$ python3 -q
>>> import numpy as np
>>> np.set_printoptions(precision=4, suppress=True, linewidth=120, floatmode="fixed")
>>> def rd(a):
...     return np.round(a, 4) + 0
... 
>>> J = np.array([[5.0, 1.0, 0.0, 0.0],
...     [0.0, 5.0, 1.0, 0.0],
...     [0.0, 0.0, 5.0, 1.0],
...     [0.0, 0.0, 0.0, 5.0]])
>>> rng = np.random.default_rng(64)
>>> z = rng.permutation(4)
>>> z
array([0, 3, 1, 2])
>>> A2 = J[z][:, z]
>>> print(np.trace(A2))
20.0
>>> A2
array([[5.0000, 0.0000, 1.0000, 0.0000],
       [0.0000, 5.0000, 0.0000, 0.0000],
       [0.0000, 0.0000, 5.0000, 1.0000],
       [0.0000, 1.0000, 0.0000, 5.0000]])
>>> rd(np.sort(np.abs(np.linalg.eigvals(A2))))
array([5.0000, 5.0000, 5.0000, 5.0000])
>>> z = rng.permutation(4)
>>> A2 = J[:, z] * rng.choice([-1, 1], 4)
>>> A2
array([[ 0.0000,  1.0000, -0.0000, -5.0000],
       [ 0.0000,  5.0000, -1.0000, -0.0000],
       [ 1.0000,  0.0000, -5.0000, -0.0000],
       [ 5.0000,  0.0000, -0.0000, -0.0000]])
>>> U, _, Vt = np.linalg.svd(J.T @ A2)
>>> rd(np.linalg.lstsq(J, A2)[0])
array([[ 0.0000,  0.0000,  0.0000, -1.0000],
       [ 0.0000,  1.0000,  0.0000,  0.0000],
       [ 0.0000,  0.0000, -1.0000,  0.0000],
       [ 1.0000,  0.0000,  0.0000,  0.0000]])
>>> z
array([3, 1, 2, 0])
>>> m1 = np.load("data.npy")
>>> m1
array([[  1,  -3,   9, -27],
       [  1,  -2,   4,  -8],
       [  1,  -1,   1,  -1],
       [  1,   0,   0,   0],
       [  1,   1,   1,   1],
       [  1,   2,   4,   8]])
>>> x0 = np.array([8, 6, 6, 9])
>>> a = np.maximum(m1 @ x0, 0)
>>> m1.T @ a
array([153, 261, 493, 957])
>>> m1 * (a > 1e-9)[:, None]
array([[0, 0, 0, 0],
       [0, 0, 0, 0],
       [0, 0, 0, 0],
       [1, 0, 0, 0],
       [1, 1, 1, 1],
       [1, 2, 4, 8]])
>>> a
array([  0,   0,   0,   8,  29, 116])
>>> np.maximum(m1 @ x0, 0) - np.maximum(-m1 @ x0, 0)
array([-199,  -52,   -1,    8,   29,  116])
>>> np.flatnonzero(a > 1e-9)
array([3, 4, 5])
>>> np.maximum(m1 @ (3 * x0), 0)
array([  0,   0,   0,  24,  87, 348])
>>> x0 = np.array([9, 0, 0, 2])
>>> y = m1 @ x0
>>> rd(np.linalg.solve(m1.T @ m1, m1.T @ y))
array([9.0000, 0.0000, 0.0000, 2.0000])
>>> rd(np.linalg.pinv(m1) @ m1)
array([[1.0000, 0.0000, 0.0000, 0.0000],
       [0.0000, 1.0000, 0.0000, 0.0000],
       [0.0000, 0.0000, 1.0000, 0.0000],
       [0.0000, 0.0000, 0.0000, 1.0000]])
>>> y = y + 0.05 * rng.normal(size=6)
>>> rd(y)
array([-45.0002,  -7.0150,   6.9813,   9.0129,  10.9530,  24.9345])
>>> b, *_ = np.linalg.lstsq(m1, y)
>>> print([round(float(np.linalg.norm(np.linalg.solve(m1.T @ m1 + lam * np.eye(4), m1.T @ y))), 2) for lam in (0, 1, 10, 100)])
[9.21, 6.7, 3.21, 1.7]
>>> rd(np.linalg.norm(y - m1 @ b))
np.float64(0.0331)
